>>> import numpy as np
>>> from numpy import linalg as LA
>>> np.set_printoptions(precision=1, suppress=True, linewidth=120, legacy="1.25")
>>> def rd(a):
...     return np.round(a, 1) + 0
... 
>>> rng = np.random.default_rng(33)
>>> E = np.eye(3, dtype=int)[rng.permutation(3)] * np.array([1, 2, 2])
>>> E
array([[1, 0, 0],
       [0, 2, 0],
       [0, 0, 2]])
>>> rd(LA.pinv(E))
array([[1. , 0. , 0. ],
       [0. , 0.5, 0. ],
       [0. , 0. , 0.5]])
>>> E[:, 1] @ E[:, 0]
0
>>> rd(LA.norm(E, axis=0))
array([1., 2., 2.])
>>> f = np.array([-2, 3, -3])
>>> B = E + np.outer(f, np.eye(3)[2])
>>> LA.matrix_rank(B - E)
1
>>> LA.matrix_rank(LA.inv(B) - LA.inv(E), tol=1e-8)
1
>>> q = E.astype(float).copy()
>>> for j in range(3):
...     q[:, j] -= q[:, :j] @ (q[:, :j].T @ q[:, j])
...     q[:, j] /= LA.norm(q[:, j])
... 
>>> q
array([[1., 0., 0.],
       [0., 1., 0.],
       [0., 0., 1.]])
>>> vec = np.array([5, 2, 2])
>>> target = E @ vec
>>> coef, lr = np.zeros(3), 1 / LA.norm(E, 2) ** 2
>>> for i in range(12):
...     coef -= lr * E.T @ (E @ coef - target)
...     if i % 2 == 0: print(i, round(LA.norm(E @ coef - target), 1))
... 
0 3.8
2 2.1
4 1.2
6 0.7
8 0.4
10 0.2
>>> rd(coef)
array([4.8, 2. , 2. ])
>>> rd(LA.norm(E, "nuc"))
5.0
>>> rd(LA.norm(E, axis=0))
array([1., 2., 2.])
>>> rd(LA.norm(E, 1)), rd(LA.norm(E, np.inf))
(2.0, 2.0)
>>> idx = rng.integers(0, 2, 4)
>>> X = np.triu((idx[:, None] == idx) & (rng.random((4, 4)) < 0.8), 1).astype(int)
>>> X += X.T
>>> X
array([[0, 1, 1, 0],
       [1, 0, 1, 0],
       [1, 1, 0, 0],
       [0, 0, 0, 0]])
>>> np.argsort(-LA.norm(X, axis=0).round(6), kind="stable")[:3]
array([0, 1, 2])
>>> LA.cond(X) > 100
True
>>> rd(LA.norm(X, 2) / LA.norm(X))
0.8
>>> np.allclose(X, X.T)
True
>>> X.inv()
Traceback (most recent call last):
  File "<python-input-33>", line 1, in <module>
    X.inv()
    ^^^^^
AttributeError: 'numpy.ndarray' object has no attribute 'inv'
>>> vals, vecs = LA.eigh(X)
>>> np.abs(vecs[:, -1]).round(6).argmax()
0
>>> rd(vals)
array([-1., -1.,  0.,  2.])
>>> np.unique(vals.round(6) + 0, return_counts=True)[1]
array([2, 1, 1])
>>> rd(vecs.T @ vecs)
array([[1., 0., 0., 0.],
       [0., 1., 0., 0.],
       [0., 0., 1., 0.],
       [0., 0., 0., 1.]])
>>> rd(vecs @ np.diag(vals) @ vecs.T)
array([[0., 1., 1., 0.],
       [1., 0., 1., 0.],
       [1., 1., 0., 0.],
       [0., 0., 0., 0.]])
>>> rd(LA.eigvalsh(X @ X))
array([0., 1., 1., 4.])
>>> (vals > 1e-8).sum(), (vals < -1e-8).sum()
(1, 2)
